$ python -q
>>> import numpy as np
>>> from numpy import linalg as LA
>>> np.set_printoptions(precision=2, suppress=True, linewidth=140, legacy="1.25")
>>> E = np.array([[1, -2, 4, -8],
...     [1, -1, 1, -1],
...     [1, 0, 0, 0],
...     [1, 1, 1, 1],
...     [1, 2, 4, 8],
...     [1, 3, 9, 27]])
>>> print(E)
[[ 1 -2  4 -8]
 [ 1 -1  1 -1]
 [ 1  0  0  0]
 [ 1  1  1  1]
 [ 1  2  4  8]
 [ 1  3  9 27]]
>>> # row 5 is much longer than the rest
>>> Y = np.c_[E[:, :1] @ np.array([[2]]), np.array([1, -2, -2, 2, 0, 0])]
>>> print(Y)
[[ 2  1]
 [ 2 -2]
 [ 2 -2]
 [ 2  2]
 [ 2  0]
 [ 2  0]]
>>> print(np.round(LA.lstsq(E, Y[:, 0])[0], 2) + 0)
[2. 0. 0. 0.]
>>> print(LA.matrix_rank(Y))
2
>>> print(LA.matrix_rank(np.c_[E, Y]))
5
>>> print(LA.norm(LA.qr(E)[0].T @ Y, axis=0) ** 2 / ((Y ** 2).sum(axis=0) + 1e-12))
[1.   0.61]
>>> print(round(float(LA.norm(E) ** 2 / LA.norm(E, 2) ** 2), 2))
1.05
>>> print(np.round(LA.norm(E, 1), 2), round(float(LA.norm(E, np.inf)), 2))
45.0 40.0
>>> print(np.round(LA.norm(E[5] - E[4]), 2))
19.67
>>> print(LA.norm(E, axis=1).argmax())
5
>>> print(round(LA.norm(E, "nuc"), 2))
40.75
>>> K = np.loadtxt("case2.csv", delimiter=",")
>>> print(K)
[[ 3.  1.  0.  0.]
 [-3. -1.  0.  0.]
 [ 0.  0.  3.  1.]
 [ 0.  0. -3. -1.]]
>>> # rank 2
>>> print(np.argsort(-LA.norm(K, axis=0).round(6), kind="stable")[:3])
[0 2 1]
>>> print(LA.matrix_rank(K, rtol=0.1))
2
>>> print([round(float(x), 2) for x in LA.svd(K, compute_uv=False)[:3]])
[4.47, 4.47, 0.0]
>>> mat = np.load("x.npy")
>>> print(mat)
[[0 1 1]
 [1 0 1]
 [1 1 0]]
>>> # symmetric, so the eigenvalues are real
>>> vals, evecs = LA.eigh(mat)
>>> x = np.array([2, -1, 2])
>>> print((np.sign(evecs[:, -1].round(6)) == np.sign(evecs[0, -1].round(6))).astype(int))
[1 1 1]
>>> print(x @ mat @ x / (x @ x), np.round(vals[0], 2), round(float(vals[-1]), 2))
0.0 -1.0 2.0
>>> print(evecs * np.abs(vals) @ evecs.T)
[[1.33 0.33 0.33]
 [0.33 1.33 0.33]
 [0.33 0.33 1.33]]
>>> X = np.load("sample5.npy")
>>> print(X)
[[ 1 -1  1]
 [ 1  0  0]
 [ 1  1  1]
 [ 1  2  4]]
>>> Q = X.astype(float).copy()
>>> for j in range(3):
...     Q[:, j] -= Q[:, :j] @ (Q[:, :j].T @ Q[:, j])
...     Q[:, j] /= LA.norm(Q[:, j])
... 
>>> print(Q)
[[ 0.5  -0.67  0.5 ]
 [ 0.5  -0.22 -0.5 ]
 [ 0.5   0.22 -0.5 ]
 [ 0.5   0.67  0.5 ]]
>>> print(Q.T @ X)
[[2.   1.   3.  ]
 [0.   2.24 2.24]
 [0.   0.   2.  ]]
>>> Y = np.array([[2, 3], [9, 2], [4, 6]])
>>> print(Y.T @ X.T)
[[-3  2 15 36]
 [ 7  3 11 31]]
>>> print(np.einsum("ij->j", X))
[4 2 6]
>>> print(np.einsum("ik,kj->ji", X, Y))
[[-3  2 15 36]
 [ 7  3 11 31]]
>>> print(np.einsum("ij,ij->i", X, X))
[ 3  1  3 21]
>>> f, g = E[4], E[5]
>>> print(f @ f)
85
>>> print(f @ g)
259
>>> pr = (f @ g) / (f @ f) * f
>>> print(round((g - pr) @ f, 2))
0.0
>>> print(LA.matrix_rank(np.outer(f, g)))
1
>>> print(pr)
[ 3.05  6.09 12.19 24.38]
>>> print(round(float(LA.norm(f + g) ** 2 + LA.norm(f - g) ** 2), 2))
1810.0
>>> print(np.fft.fft(mat[0]))
[ 2.+0.j -1.+0.j -1.+0.j]
>>> print(mat @ np.ones(3))
[2. 2. 2.]
>>> cent = 20 * np.array([[1.5, -0.4, -1.5], [0.8, -0.4, 0.4]])
>>> rng = np.random.default_rng(36590)
>>> z = rng.integers(0, 2, 20)
>>> M = cent[z] + rng.normal(size=(20, 3))
>>> print(M)
[[ 16.19  -7.74   7.72]
 [ 16.65  -8.19   8.15]
 [ 15.75  -8.24   6.19]
 [ 28.36  -7.54 -28.4 ]
 [ 31.59  -8.27 -28.83]
 [ 16.15  -8.21   8.99]
 [ 30.8   -7.61 -28.76]
 [ 28.64  -8.84 -30.87]
 [ 29.81  -8.75 -29.94]
 [ 30.86  -6.48 -29.17]
 [ 15.93  -7.72   6.89]
 [ 30.88  -7.89 -30.94]
 [ 29.05  -7.95 -29.38]
 [ 16.93  -9.58   6.84]
 [ 14.49  -6.4    8.06]
 [ 31.96  -9.08 -29.94]
 [ 31.16  -9.2  -30.33]
 [ 29.87  -8.49 -31.19]
 [ 29.98  -8.78 -30.39]
 [ 16.71  -8.29   8.58]]
>>> proj = M @ LA.solve(M.T @ M, M.T)
>>> print(round(np.trace(proj), 2))
3.0
>>> print(proj @ M[:, 2])
[  7.72   8.15   6.19 -28.4  -28.83   8.99 -28.76 -30.87 -29.94 -29.17   6.89 -30.94 -29.38   6.84   8.06 -29.94 -30.33 -31.19 -30.39
   8.58]
>>> print(np.round(LA.eigvalsh(proj), 2) + 0)
[0. 0. 0. 0. 0. 0. 0. 0. 0. 0. 0. 0. 0. 0. 0. 0. 0. 1. 1. 1.]
>>> print(np.allclose(proj @ proj, proj))
True
>>> def softmax(z):
...     e = np.exp(z - z.max(axis=-1, keepdims=True))
...     return e / e.sum(axis=-1, keepdims=True)
... 
>>> print(np.round(softmax(M[18]), 2) + 0)
[1. 0. 0.]
>>> scores = M @ M.T / np.sqrt(3)
>>> print(softmax(scores).round(6).argmax(axis=1))
[13 13 15 15 15 19 15 15 15 15 13 15 15 13 19 15 15 15 15 19]
>>> print(softmax(scores)[18] @ M)
[ 31.96  -9.08 -29.95]
>>> G = np.cov(M, rowvar=False)
>>> print(LA.eigvalsh(G)[::-1])
[407.12   1.03   0.59]
>>> print(np.median(M, axis=0))
[ 28.84  -8.23 -28.8 ]
>>> print(np.polyfit(M[:, 2], M[:, 1], 1))
[ 0.01 -8.07]
>>> print(np.argsort(-M.std(axis=0).round(6), kind="stable"))
[2 0 1]
>>> Uu, sig, VT = LA.svd(K)
>>> evecs = VT[:(sig > 1e-8).sum()]
>>> x = K[0] + 5 * K[3] + rng.integers(2) * np.eye(4)[0]
>>> print(x)
[  4.   1. -15.  -5.]
>>> print(np.diag(evecs.T @ evecs))
[0.9 0.1 0.9 0.1]
>>> Y = np.array([[-1, -2, -1, -2], [2, -2, -1, -2], [0, 0, 0, -1], [1, 2, 1, 2]])
>>> m1 = Y + Y.T
>>> print(m1)
[[-2  0 -1 -1]
 [ 0 -4 -1  0]
 [-1 -1  0  0]
 [-1  0  0  4]]
>>> print((m1 + m1.T) / 2)
[[-2.  0. -1. -1.]
 [ 0. -4. -1.  0.]
 [-1. -1.  0.  0.]
 [-1.  0.  0.  4.]]
>>> assert m1 == m1.T
Traceback (most recent call last):
  File "<python-input-81>", line 1, in <module>
    assert m1 == m1.T
           ^^^^^^^^^^
ValueError: The truth value of an array with more than one element is ambiguous. Use a.any() or a.all()
>>> print(np.allclose(m1 @ m1.T, m1.T @ m1))
True
>>> print((m1 - m1.T) / 2)
[[0. 0. 0. 0.]
 [0. 0. 0. 0.]
 [0. 0. 0. 0.]
 [0. 0. 0. 0.]]
>>> print(LA.matrix_power(m1, 4))
[[ 45  31  18 -44]
 [ 31 306  78   2]
 [ 18  78  25  15]
 [-44   2  15 294]]
>>> print(np.sort(np.abs(LA.eigvals(m1))))
[0.57 2.47 4.17 4.26]
>>> feats = np.load("layer18.npy")
>>> print(feats)
[[ 2.08  0.01  0.03]
 [ 2.06 -0.03  0.26]
 [ 1.95  0.06 -0.01]
 [ 2.1   0.08 -0.01]
 [ 1.8   0.04 -0.11]
 [ 2.04 -0.15 -0.09]
 [ 2.18 -0.03  0.11]
 [ 1.83  0.16 -0.08]
 [ 1.82 -0.04 -0.07]
 [ 2.01  0.14 -0.02]
 [ 6.15  1.07 -0.07]
 [ 6.1   0.89 -0.13]
 [ 5.95  1.05 -0.17]
 [ 6.11  0.97  0.07]
 [ 6.11  0.82  0.04]
 [ 5.99  0.99  0.03]
 [ 6.07  0.76 -0.04]
 [ 5.94  1.01  0.16]
 [ 6.08  0.99  0.03]
 [ 5.84  1.   -0.14]]
>>> # column 0 dominates
>>> proj = feats @ LA.solve(feats.T @ feats, feats.T)
>>> print(np.diag(proj))
[0.1  0.41 0.06 0.06 0.12 0.28 0.18 0.05 0.14 0.04 0.14 0.15 0.22 0.14 0.11 0.12 0.11 0.28 0.12 0.17]
>>> print(LA.matrix_rank(np.eye(20) - proj))
17
>>> print(np.allclose(proj @ proj, proj))
True
>>> print(np.round(LA.eigvalsh(proj), 2) + 0)
[0. 0. 0. 0. 0. 0. 0. 0. 0. 0. 0. 0. 0. 0. 0. 0. 0. 1. 1. 1.]
>>> Y = np.c_[feats[:, :1] @ np.array([[1]]), np.array([2, 3, -1, 0, 3, 2, 0, -2, 3, 3, -3, -1, 2, -1, -2, 1, 3, 0, 0, -2])]
>>> print(Y)
[[ 2.08  2.  ]
 [ 2.06  3.  ]
 [ 1.95 -1.  ]
 [ 2.1   0.  ]
 [ 1.8   3.  ]
 [ 2.04  2.  ]
 [ 2.18  0.  ]
 [ 1.83 -2.  ]
 [ 1.82  3.  ]
 [ 2.01  3.  ]
 [ 6.15 -3.  ]
 [ 6.1  -1.  ]
 [ 5.95  2.  ]
 [ 6.11 -1.  ]
 [ 6.11 -2.  ]
 [ 5.99  1.  ]
 [ 6.07  3.  ]
 [ 5.94  0.  ]
 [ 6.08  0.  ]
 [ 5.84 -2.  ]]
>>> print(LA.norm(LA.qr(feats)[0].T @ Y, axis=0) ** 2 / ((Y ** 2).sum(axis=0) + 1e-12))
[1.   0.29]
>>> print(LA.matrix_rank(np.c_[feats, Y]))
4
>>> print(np.round(LA.lstsq(feats, Y[:, 0])[0], 2) + 0)
[1. 0. 0.]
>>> Ac = (feats - feats.mean(axis=0)) / feats.std(axis=0)
>>> print(np.argwhere(np.abs(Ac) > 2))
[[1 2]]
>>> b = LA.lstsq(np.delete(Ac, 1, axis=1), Ac[:, 1])[0]
>>> print(np.round(1 - np.var(Ac[:, 1] - np.delete(Ac, 1, axis=1) @ b), 2))
0.96
>>> print(b)
[ 0.97 -0.05]
>>> Uu, sig, VT = LA.svd(feats)
>>> print(np.argmax(sig[:-1] / (sig[1:] + 1e-6)) + 1)
1
>>> Y = Uu[:, :1] @ np.diag(sig[:1]) @ VT[:1]
>>> print(round(float(LA.norm(feats - Y, 2)), 2), round(float(sig[1]), 2))
0.97 0.97
>>> print(round(float(LA.norm(feats - Y) / LA.norm(feats)), 2))
0.05
>>> print(LA.matrix_rank(Y))
1
>>> dist = LA.norm(feats[:, None] - feats[None], axis=-1)
>>> print((dist + 1e9 * np.eye(20)).round(6).argmin(axis=1))
[ 3  6  9  0  8  0  0  4  4  2 18 16 19 18 16 18 14 15 13 12]
>>> print(dist.shape)
(20, 20)
>>> print(dist[10].round(6).argsort(kind="stable")[:4])
[10 18 13 11]
>>> F = np.load("w.npy")
>>> print(F)
[[ 41   0   0   0]
 [  1 -57   3   2]
 [  2   0 -39   2]
 [  3   2   0  43]]
>>> f = np.array([1, 0, 2, 2])
>>> Y = F + np.outer(f, np.eye(4)[1])
>>> print(round(float(LA.det(Y) / LA.det(F)), 2), round(1 + LA.solve(F, f)[1], 2))
1.0 1.0
>>> Y = LA.inv(F)
>>> print(LA.det(F) * Y)
[[  95757.       0.       0.       0.]
 [   1683.  -68757.   -5289.    3444.]
 [   4564.     164. -100655.    4674.]
 [  -6759.    3198.     246.   91143.]]
>>> print(np.allclose(Y, F.T))
False
>>> print(round(LA.slogdet(F)[0], 2))
1.0
>>> Y = F[0, 0] * F[1:] - np.outer(F[1:, 0], F[0])
>>> print(Y)
[[    0 -2337   123    82]
 [    0     0 -1599    82]
 [    0    82     0  1763]]
>>> print(LA.matrix_rank(Y), LA.matrix_rank(F))
3 4
